% python3 -q
>>> import numpy as np
>>> np.set_printoptions(suppress=True, linewidth=160)
>>> X = np.loadtxt("data.csv", delimiter=",")
>>> X
array([[ 8.,  8., -3., -9.],
       [ 8.,  8.,  8., -3.],
       [-3.,  8.,  8.,  8.],
       [-9., -3.,  8.,  8.]])
>>> rng = np.random.default_rng(76)
>>> labels = rng.permutation(4)
>>> out = X[:, labels] * rng.choice([-1, 1], 4)
>>> out
array([[-9.,  3.,  8.,  8.],
       [-3., -8.,  8.,  8.],
       [ 8., -8.,  8., -3.],
       [ 8., -8., -3., -9.]])
>>> U, _, vt = np.linalg.svd(X.T @ out)
>>> labels
array([3, 2, 1, 0])
>>> np.round(np.linalg.lstsq(X, out)[0], 1) + 0
array([[ 0.,  0.,  0.,  1.],
       [ 0.,  0.,  1.,  0.],
       [ 0., -1.,  0.,  0.],
       [ 1.,  0.,  0.,  0.]])
>>> O, V = np.linalg.qr(out[:, :2])[0], np.linalg.qr(out[:, 2:])[0]
>>> sigma = np.linalg.svd(O.T @ V, compute_uv=False)
>>> sigma.round(1)
array([1. , 0.7])
>>> (sigma > 0.9).sum()
np.int64(1)
>>> f, r1 = X[2], X[3]
>>> f @ f
np.float64(201.0)
>>> f @ r1
np.float64(131.0)
>>> pr = (f @ r1) / (f @ f) * f
>>> round(float((r1 - pr) @ f), 1)
-0.0
>>> np.outer(f, r1)
array([[ 27.,   9., -24., -24.],
       [-72., -24.,  64.,  64.],
       [-72., -24.,  64.,  64.],
       [-72., -24.,  64.,  64.]])
>>> np.linalg.matrix_rank(np.outer(f, r1))
np.int64(1)
>>> ev, V = np.linalg.eig(X)
>>> np.round(X @ V[:, 0] - ev[0] * V[:, 0], 1) + 0
array([0., 0., 0., 0.])
>>> np.round(np.sort(np.linalg.eigvals(np.linalg.inv(X))), 1) + 0
array([-0.4, -0.2,  0. ,  0.1])
>>> ev.round(1)
array([-5.4, -2.4, 22.4, 17.4])
>>> data = np.array([[-2, -3, -3, -2, -3],
...     [4, 3, 3, 4, 3],
...     [2, 1, 1, 2, 1],
...     [-1, -2, -2, -1, -2]])
>>> # null space of dimension 3
>>> out = np.array([[1, -3], [0, 1], [-2, 0], [3, 2], [0, -2]])
>>> np.einsum("ik,kj->ij", data, out)
array([[-2,  5],
       [10, -7],
       [ 6, -3],
       [ 0,  3]])
>>> np.einsum("ik,kj->ji", data, out)
array([[-2, 10,  6,  0],
       [ 5, -7, -3,  3]])
>>> data @ out
array([[-2,  5],
       [10, -7],
       [ 6, -3],
       [ 0,  3]])
>>> out.T @ data.T
array([[-2, 10,  6,  0],
       [ 5, -7, -3,  3]])
>>> out @ data
Traceback (most recent call last):
  File "<python-input-33>", line 1, in <module>
    out @ data
    ~~~~^~~~~~
ValueError: matmul: Input operand 1 has a mismatch in its core dimension 0, with gufunc signature (n?,k),(k,m?)->(n?,m?) (size 4 is different from 2)
>>> np.einsum("ij->j", data)
array([ 3, -1, -1,  3, -1])
>>> np.linalg.matrix_rank(np.vstack([data, out.T]))
np.int64(4)
